$ ipython --no-banner

In [1]: import numpy as np

In [2]: import numpy.linalg as la

In [3]: np.set_printoptions(precision=2, suppress=True, linewidth=200)

In [4]: def tidy(a):
   ...:     return np.round(a, 2) + 0
   ...: 

In [5]: W0 = np.load("w.npy")

In [6]: W0
Out[6]: 
array([[0., 0., 0., 0., 5.],
       [0., 0., 0., 0., 0.],
       [0., 0., 0., 0., 4.],
       [0., 0., 0., 0., 5.],
       [5., 0., 4., 5., 0.]])

In [7]: theta = np.radians(60)

In [8]: Rm = np.eye(5)

In [9]: Rm[1, 1] = Rm[2, 2] = np.cos(theta)

In [10]: Rm[1, 2], Rm[2, 1] = -np.sin(theta), np.sin(theta)

In [11]: tidy(Rm)
Out[11]: 
array([[ 1.  ,  0.  ,  0.  ,  0.  ,  0.  ],
       [ 0.  ,  0.5 , -0.87,  0.  ,  0.  ],
       [ 0.  ,  0.87,  0.5 ,  0.  ,  0.  ],
       [ 0.  ,  0.  ,  0.  ,  1.  ,  0.  ],
       [ 0.  ,  0.  ,  0.  ,  0.  ,  1.  ]])

In [12]: other = W0 @ Rm.T

In [13]: tidy(la.det(Rm)), np.trace(Rm)
Out[13]: (np.float64(1.0), np.float64(4.0))

In [14]: tidy(other)
Out[14]: 
array([[ 0.  ,  0.  ,  0.  ,  0.  ,  5.  ],
       [ 0.  ,  0.  ,  0.  ,  0.  ,  0.  ],
       [ 0.  ,  0.  ,  0.  ,  0.  ,  4.  ],
       [ 0.  ,  0.  ,  0.  ,  0.  ,  5.  ],
       [ 5.  , -3.46,  2.  ,  5.  ,  0.  ]])

In [15]: la.matrix_rank(other, rtol=0.1)
Out[15]: np.int64(2)

In [16]: la.cond(other) > 100
Out[16]: np.True_

In [17]: np.argsort(-la.norm(other, axis=0).round(6), kind="stable")[:3]
Out[17]: array([4, 0, 3])

In [18]: rk = la.matrix_rank(W0)

In [19]: rk
Out[19]: np.int64(2)

In [20]: N = la.svd(W0)[2][rk:].T

In [21]: [int(la.matrix_rank(W0[:i])) for i in range(1, len(W0) + 1)]
Out[21]: [1, 1, 1, 1, 2]

In [22]: [int(la.matrix_rank(W0[:, :j + 1])) for j in range(5)]
Out[22]: [1, 1, 1, 1, 2]

In [23]: tidy(W0 @ N)
Out[23]: 
array([[0., 0., 0.],
       [0., 0., 0.],
       [0., 0., 0.],
       [0., 0., 0.],
       [0., 0., 0.]])

In [24]: [int(la.matrix_rank(np.delete(W0, i, axis=0))) for i in range(5)]
Out[24]: [2, 2, 2, 2, 1]

In [25]: w, V = la.eigh(W0)

In [26]: x = np.array([-3, -1, 3, -3, -1])

In [27]: (np.sign(V[:, -1].round(6)) == np.sign(V[0, -1].round(6))).astype(int)
Out[27]: array([1, 0, 1, 1, 1])

In [28]: x @ W0 @ x
Out[28]: np.float64(36.0)

In [29]: tidy(V * np.abs(w) @ V.T)
Out[29]: 
array([[3.08, 0.  , 2.46, 3.08, 0.  ],
       [0.  , 0.  , 0.  , 0.  , 0.  ],
       [2.46, 0.  , 1.97, 2.46, 0.  ],
       [3.08, 0.  , 2.46, 3.08, 0.  ],
       [0.  , 0.  , 0.  , 0.  , 8.12]])

In [30]: np.abs(W0).sum(axis=1).max(), tidy(np.abs(w).max())
Out[30]: (np.float64(14.0), np.float64(8.12))
